>>> import numpy as np
>>> from numpy import linalg as LA
>>> np.set_printoptions(precision=3, suppress=True, linewidth=160)
>>> A2 = np.array([[3, -1], [-1, -1]])
>>> m1 = np.tile(A2, (2, 2))
>>> m1
array([[ 3, -1,  3, -1],
       [-1, -1, -1, -1],
       [ 3, -1,  3, -1],
       [-1, -1, -1, -1]])
>>> def softmax(z):
...     e = np.exp(z - z.max(axis=-1, keepdims=True))
...     return e / e.sum(axis=-1, keepdims=True)
... 
>>> softmax(m1[3] + 2)
array([0.25, 0.25, 0.25, 0.25])
>>> softmax(10 * m1[3])
array([0.25, 0.25, 0.25, 0.25])
>>> scores = m1 @ m1.T / np.sqrt(4)
>>> softmax(scores).round(6).argmax(axis=1)
array([0, 1, 0, 1])
>>> np.round(softmax(scores), 3) + 0
array([[0.5  , 0.   , 0.5  , 0.   ],
       [0.009, 0.491, 0.009, 0.491],
       [0.5  , 0.   , 0.5  , 0.   ],
       [0.009, 0.491, 0.009, 0.491]])
>>> A = np.array([[3, 3, 2, 2], [6, 0, 4, 0], [6, 6, 6, 6], [12, 0, 12, 0]])
>>> A
array([[ 3,  3,  2,  2],
       [ 6,  0,  4,  0],
       [ 6,  6,  6,  6],
       [12,  0, 12,  0]])
>>> np.round(LA.det(A.T), 3)
np.float64(144.0)
>>> np.einsum("ij,ji->", A, A)
np.int64(345)
>>> round(LA.det(A[::-1]), 3)
np.float64(144.0)
>>> F = np.load("out17.npy")
>>> F
array([[ 1.375, -0.781, -4.49 , -0.477,  0.858, -3.848, -0.569],
       [-2.244,  1.928,  3.032,  1.43 , -2.586,  1.903, -2.713],
       [ 0.443,  0.056, -1.547, -0.471, -1.998, -2.663, -1.482],
       [ 1.136, -2.048, -3.885, -0.494,  1.727, -2.012,  2.668],
       [-1.124,  0.237, -1.852,  0.095,  0.731,  0.286, -0.581]])
>>> x0 = np.array([3, -3, 3, -3, -1, -1, 0])
>>> h1 = np.maximum(F @ x0, 0)
>>> h1
array([0.   , 0.   , 2.594, 0.   , 0.   ])
>>> F * (h1 > 1e-9)[:, None]
array([[ 0.   , -0.   , -0.   , -0.   ,  0.   , -0.   , -0.   ],
       [-0.   ,  0.   ,  0.   ,  0.   , -0.   ,  0.   , -0.   ],
       [ 0.443,  0.056, -1.547, -0.471, -1.998, -2.663, -1.482],
       [ 0.   , -0.   , -0.   , -0.   ,  0.   , -0.   ,  0.   ],
       [-0.   ,  0.   , -0.   ,  0.   ,  0.   ,  0.   , -0.   ]])
>>> np.maximum(F @ x0, 0) - np.maximum(-F @ x0, 0)
array([ -2.581,  -7.027,   2.594,  -0.336, -10.941])
>>> F.T @ h1
array([ 1.149,  0.145, -4.013, -1.222, -5.183, -6.908, -3.844])
>>> np.abs(F).max()
np.float64(4.49)
>>> np.unravel_index(np.abs(F).argmax(), F.shape)
(np.int64(0), np.int64(2))
>>> np.round(LA.norm(F), 3)
np.float64(11.541)
>>> F.mean(axis=0)
array([-0.083, -0.122, -1.748,  0.017, -0.254, -1.267, -0.535])
>>> LA.svd(F, compute_uv=False)
array([10.   ,  5.   ,  2.5  ,  1.25 ,  0.625])
>>> LA.rank(F)
Traceback (most recent call last):
  File "<python-input-30>", line 1, in <module>
    LA.rank(F)
    ^^^^^^^
AttributeError: module 'numpy.linalg' has no attribute 'rank'
>>> F[5]
Traceback (most recent call last):
  File "<python-input-31>", line 1, in <module>
    F[5]
    ~^^^
IndexError: index 5 is out of bounds for axis 0 with size 5
>>> LA.matrix_rank(F)
np.int64(5)
